$ ipython --no-banner

In [1]: import numpy as np

In [2]: np.set_printoptions(suppress=True, linewidth=200)

In [3]: tidy = lambda a: np.round(a, 3) + 0

In [4]: r0 = np.array([2, 1, -2, 0, 2])

In [5]: F = 5 * np.eye(5) + np.outer(r0, r0)

In [6]: F
Out[6]: 
array([[ 9.,  2., -4.,  0.,  4.],
       [ 2.,  6., -2.,  0.,  2.],
       [-4., -2.,  9.,  0., -4.],
       [ 0.,  0.,  0.,  5.,  0.],
       [ 4.,  2., -4.,  0.,  9.]])

In [7]: w, vecs = np.linalg.eigvalsh(F)
ValueError: too many values to unpack (expected 2)


In [8]: w, vecs = np.linalg.eigh(F)

In [9]: tidy(vecs.T @ vecs)
Out[9]: 
array([[1., 0., 0., 0., 0.],
       [0., 1., 0., 0., 0.],
       [0., 0., 1., 0., 0.],
       [0., 0., 0., 1., 0.],
       [0., 0., 0., 0., 1.]])

In [10]: tidy(w)
Out[10]: array([ 5.,  5.,  5.,  5., 18.])

In [11]: tidy(np.abs(vecs[:, -1]))
Out[11]: array([0.555, 0.277, 0.555, 0.   , 0.555])

In [12]: tidy(np.linalg.svd(F, compute_uv=False))
Out[12]: array([18.,  5.,  5.,  5.,  5.])

In [13]: rng = np.random.default_rng(492738)

In [14]: lab = rng.permutation(5)

In [15]: M2 = F[:, lab] * rng.choice([-1, 1], 5)

In [16]: M2
Out[16]: 
array([[-4.,  2.,  4.,  9.,  0.],
       [-2.,  6.,  2.,  2.,  0.],
       [ 9., -2., -4., -4.,  0.],
       [ 0.,  0.,  0.,  0.,  5.],
       [-4.,  2.,  9.,  4.,  0.]])

In [17]: Uu, _, vt = np.linalg.svd(F.T @ M2)

In [18]: lab
Out[18]: array([2, 1, 4, 0, 3])

In [19]: tidy(Uu @ vt)
Out[19]: 
array([[0., 0., 0., 1., 0.],
       [0., 1., 0., 0., 0.],
       [1., 0., 0., 0., 0.],
       [0., 0., 0., 0., 1.],
       [0., 0., 1., 0., 0.]])

In [20]: O, vecs = np.linalg.qr(M2[:, :2])[0], np.linalg.qr(M2[:, 2:])[0]

In [21]: s = np.linalg.svd(O.T @ vecs, compute_uv=False)

In [22]: tidy(np.linalg.norm(O @ O.T - vecs @ vecs.T, 2))
Out[22]: np.float64(1.0)

In [23]: tidy(s)
Out[23]: array([0.85, 0.  ])

In [24]: lab = rng.permutation(5)

In [25]: lab
Out[25]: array([0, 3, 1, 4, 2])

In [26]: M2 = F[lab][:, lab]

In [27]: np.diag(M2)
Out[27]: array([9., 5., 6., 9., 9.])

In [28]: tidy(np.linalg.det(M2)), tidy(np.linalg.det(F[lab]))
Out[28]: (np.float64(11250.0), np.float64(-11250.0))

In [29]: x = np.array([4, 0, 4, 4, 2])

In [30]: F @ x
Out[30]: array([28.,  4., 12., 20., 18.])

In [31]: np.sign((F @ x).round(6))
Out[31]: array([1., 1., 1., 1., 1.])

In [32]: np.linalg.norm(F @ x) <= np.linalg.norm(F, 2) * np.linalg.norm(x) + 1e-9
Out[32]: np.True_

In [33]: arr = np.load("mat.npy")

In [34]: arr
Out[34]: 
array([[ 3,  1,  1, -1,  1],
       [ 1,  9, -7, -3,  8],
       [ 1, -7,  9, -3, -4],
       [-1, -3, -3, 11, -7],
       [ 1,  8, -4, -7,  9]])

In [35]: cov = arr.T @ arr

In [36]: np.diag(cov)
Out[36]: array([ 13, 204, 156, 189, 211])
